$ ipython --no-banner

In [1]: import numpy as np

In [2]: np.set_printoptions(precision=3, suppress=True, linewidth=100, floatmode="fixed")

In [3]: rnd = lambda a: np.round(a, 3) + 0

In [4]: rng = np.random.default_rng(87)

In [5]: E = np.array([[2, 0, 0, 2, 2, -1, -2, -2, 0, 2, -2, -2],
   ...:     [2, 1, 0, 2, 2, 2, -1, -1, -2, 2, -2, -2],
   ...:     [-2, -1, 1, 0, -2, -1, -2, -2, 2, 1, 1, -2],
   ...:     [-2, -2, 2, -1, -2, -2, 1, 0, -1, 0, -2, -2]]) * (rng.random((4, 12)) < 0.3)

In [6]: E
Out[6]: 
array([[ 0,  0,  0,  0,  0, -1,  0,  0,  0,  0,  0, -2],
       [ 2,  1,  0,  0,  0,  2, -1,  0, -2,  2,  0,  0],
       [ 0,  0,  0,  0, -2, -1,  0,  0,  2,  0,  0,  0],
       [-2, -2,  0, -1, -2, -2,  0,  0, -1,  0,  0,  0]])

In [7]: th = np.radians(90)

In [8]: r_ = np.eye(12)

In [9]: r_[10, 10] = r_[7, 7] = np.cos(th)

In [10]: r_[10, 7], r_[7, 10] = -np.sin(th), np.sin(th)

In [11]: rnd(r_)
Out[11]: 
array([[ 1.000,  0.000,  0.000,  0.000,  0.000,  0.000,  0.000,  0.000,  0.000,  0.000,  0.000,
         0.000],
       [ 0.000,  1.000,  0.000,  0.000,  0.000,  0.000,  0.000,  0.000,  0.000,  0.000,  0.000,
         0.000],
       [ 0.000,  0.000,  1.000,  0.000,  0.000,  0.000,  0.000,  0.000,  0.000,  0.000,  0.000,
         0.000],
       [ 0.000,  0.000,  0.000,  1.000,  0.000,  0.000,  0.000,  0.000,  0.000,  0.000,  0.000,
         0.000],
       [ 0.000,  0.000,  0.000,  0.000,  1.000,  0.000,  0.000,  0.000,  0.000,  0.000,  0.000,
         0.000],
       [ 0.000,  0.000,  0.000,  0.000,  0.000,  1.000,  0.000,  0.000,  0.000,  0.000,  0.000,
         0.000],
       [ 0.000,  0.000,  0.000,  0.000,  0.000,  0.000,  1.000,  0.000,  0.000,  0.000,  0.000,
         0.000],
       [ 0.000,  0.000,  0.000,  0.000,  0.000,  0.000,  0.000,  0.000,  0.000,  0.000,  1.000,
         0.000],
       [ 0.000,  0.000,  0.000,  0.000,  0.000,  0.000,  0.000,  0.000,  1.000,  0.000,  0.000,
         0.000],
       [ 0.000,  0.000,  0.000,  0.000,  0.000,  0.000,  0.000,  0.000,  0.000,  1.000,  0.000,
         0.000],
       [ 0.000,  0.000,  0.000,  0.000,  0.000,  0.000,  0.000, -1.000,  0.000,  0.000,  0.000,
         0.000],
       [ 0.000,  0.000,  0.000,  0.000,  0.000,  0.000,  0.000,  0.000,  0.000,  0.000,  0.000,
         1.000]])

In [12]: B = E @ r_.T

In [13]: np.allclose(E @ E.T, B @ B.T)
Out[13]: True

In [14]: rnd(np.linalg.det(r_)), np.trace(r_)
Out[14]: (np.float64(1.0), np.float64(10.0))

In [15]: B = E / np.sqrt((E ** 2).mean(axis=1, keepdims=True))

In [16]: np.linalg.matrix_rank(E - E.mean(axis=1, keepdims=True))
Out[16]: np.int64(4)

In [17]: B = np.array([[0, 0, 2, -1, 2, 0, 0, -1],
    ...:     [-2, 2, 1, 2, 0, 0, 1, -2],
    ...:     [-1, 0, -1, 2, -1, 2, -2, 1],
    ...:     [1, 2, -2, -1, -1, -2, -1, 2],
    ...:     [-2, -2, 1, 1, 1, 1, -1, 0],
    ...:     [0, -2, -2, -2, 2, -1, -2, -2],
    ...:     [-2, -2, -1, -2, 0, -2, 0, 0],
    ...:     [-1, 2, 2, 0, 1, 1, -2, 1]])

In [18]: M = np.tril(B)

In [19]: M
Out[19]: 
array([[ 0,  0,  0,  0,  0,  0,  0,  0],
       [-2,  2,  0,  0,  0,  0,  0,  0],
       [-1,  0, -1,  0,  0,  0,  0,  0],
       [ 1,  2, -2, -1,  0,  0,  0,  0],
       [-2, -2,  1,  1,  1,  0,  0,  0],
       [ 0, -2, -2, -2,  2, -1,  0,  0],
       [-2, -2, -1, -2,  0, -2,  0,  0],
       [-1,  2,  2,  0,  1,  1, -2,  1]])

In [20]: # triangular

In [21]: rnd(np.sort(np.linalg.eigvals(M)))
Out[21]: array([-1.000, -1.000, -1.000,  0.000,  0.000,  1.000,  1.000,  2.000])

In [22]: np.prod(np.diag(M)), rnd(np.linalg.det(M))
Out[22]: (np.int64(0), np.float64(0.0))

In [23]: np.linalg.matrix_rank(M - M[0, 0] * np.eye(8))
Out[23]: np.int64(7)

In [24]: np.allclose(M[:-1].T @ np.linalg.lstsq(M[:-1].T, M[-1])[0], M[-1])
Out[24]: False

In [25]: rnd(M @ np.linalg.pinv(M) @ M)
Out[25]: 
array([[ 0.000,  0.000,  0.000,  0.000,  0.000,  0.000,  0.000,  0.000],
       [-2.000,  2.000,  0.000,  0.000,  0.000,  0.000,  0.000,  0.000],
       [-1.000,  0.000, -1.000,  0.000,  0.000,  0.000,  0.000,  0.000],
       [ 1.000,  2.000, -2.000, -1.000,  0.000,  0.000,  0.000,  0.000],
       [-2.000, -2.000,  1.000,  1.000,  1.000,  0.000,  0.000,  0.000],
       [ 0.000, -2.000, -2.000, -2.000,  2.000, -1.000,  0.000,  0.000],
       [-2.000, -2.000, -1.000, -2.000,  0.000, -2.000,  0.000,  0.000],
       [-1.000,  2.000,  2.000,  0.000,  1.000,  1.000, -2.000,  1.000]])

In [26]: np.unique(M.round(6), axis=0).shape
Out[26]: (8, 8)

In [27]: rnd(np.trace(np.linalg.pinv(M) @ M))
Out[27]: np.float64(7.0)

In [28]: x0 = np.array([2, 3, 3, 2, 3, 1, 0, 2])

In [29]: M @ np.eye(8)[3]
Out[29]: array([ 0.000,  0.000,  0.000, -1.000,  1.000, -2.000, -2.000,  0.000])

In [30]: np.linalg.norm(M @ x0) <= np.linalg.norm(M, 2) * np.linalg.norm(x0) + 1e-9
Out[30]: np.True_

In [31]: (M * x0).sum(axis=1)
Out[31]: array([  0,   2,  -5,   0,  -2, -11, -19,  16])

In [32]: M * x0
Out[32]: 
array([[ 0,  0,  0,  0,  0,  0,  0,  0],
       [-4,  6,  0,  0,  0,  0,  0,  0],
       [-2,  0, -3,  0,  0,  0,  0,  0],
       [ 2,  6, -6, -2,  0,  0,  0,  0],
       [-4, -6,  3,  2,  3,  0,  0,  0],
       [ 0, -6, -6, -4,  6, -1,  0,  0],
       [-4, -6, -3, -4,  0, -2,  0,  0],
       [-2,  6,  6,  0,  3,  1,  0,  2]])

In [33]: Uu, sigma, vt = np.linalg.svd(M)

In [34]: V = vt[:(sigma > 1e-8).sum()]

In [35]: x0 = M[0] + -2 * M[1] + rng.integers(2) * np.eye(8)[4]

In [36]: x0
Out[36]: array([ 4.000, -4.000,  0.000,  0.000,  1.000,  0.000,  0.000,  0.000])

In [37]: np.linalg.matrix_rank(np.vstack([M, x0]))
Out[37]: np.int64(7)

In [38]: rnd(V.T @ V)
Out[38]: 
array([[ 1.000,  0.000,  0.000,  0.000,  0.000,  0.000,  0.000,  0.000],
       [ 0.000,  1.000,  0.000,  0.000,  0.000,  0.000,  0.000,  0.000],
       [ 0.000,  0.000,  1.000,  0.000,  0.000,  0.000,  0.000,  0.000],
       [ 0.000,  0.000,  0.000,  1.000,  0.000,  0.000,  0.000,  0.000],
       [ 0.000,  0.000,  0.000,  0.000,  1.000,  0.000,  0.000,  0.000],
       [ 0.000,  0.000,  0.000,  0.000,  0.000,  1.000,  0.000,  0.000],
       [ 0.000,  0.000,  0.000,  0.000,  0.000,  0.000,  0.800, -0.400],
       [ 0.000,  0.000,  0.000,  0.000,  0.000,  0.000, -0.400,  0.200]])

In [39]: rk = np.linalg.matrix_rank(M)

In [40]: rk
Out[40]: np.int64(7)

In [41]: null = np.linalg.svd(M)[2][rk:].T

In [42]: rnd(M @ null)
Out[42]: 
array([[0.000],
       [0.000],
       [0.000],
       [0.000],
       [0.000],
       [0.000],
       [0.000],
       [0.000]])

In [43]: rnd(null @ null.T)
Out[43]: 
array([[0.000, 0.000, 0.000, 0.000, 0.000, 0.000, 0.000, 0.000],
       [0.000, 0.000, 0.000, 0.000, 0.000, 0.000, 0.000, 0.000],
       [0.000, 0.000, 0.000, 0.000, 0.000, 0.000, 0.000, 0.000],
       [0.000, 0.000, 0.000, 0.000, 0.000, 0.000, 0.000, 0.000],
       [0.000, 0.000, 0.000, 0.000, 0.000, 0.000, 0.000, 0.000],
       [0.000, 0.000, 0.000, 0.000, 0.000, 0.000, 0.000, 0.000],
       [0.000, 0.000, 0.000, 0.000, 0.000, 0.000, 0.200, 0.400],
       [0.000, 0.000, 0.000, 0.000, 0.000, 0.000, 0.400, 0.800]])

In [44]: np.allclose(M @ null, 0)
Out[44]: True

In [45]: [int(np.linalg.matrix_rank(M[:, :j + 1])) for j in range(8)]
Out[45]: [1, 2, 3, 4, 5, 6, 7, 7]

In [46]: data = np.array([[1, 2, 2, 0, 1, 0, 1, 0, 0],
    ...:     [0, 1, 0, 0, 0, 0, 0, 1, 1],
    ...:     [1, 0, 2, 0, 1, 1, 0, 2, 0],
    ...:     [2, 2, 1, 1, 0, 2, 0, 2, 1],
    ...:     [1, 0, 0, 2, 0, 1, 1, 0, 1],
    ...:     [1, 5, 2, 0, 1, 0, 1, 3, 3]])

In [47]: [round(float(x), 3) for x in np.linalg.svd(data, compute_uv=False)[:3]]
Out[47]: [8.707, 3.441, 2.755]

In [48]: np.linalg.cond(data) > 100
Out[48]: np.True_
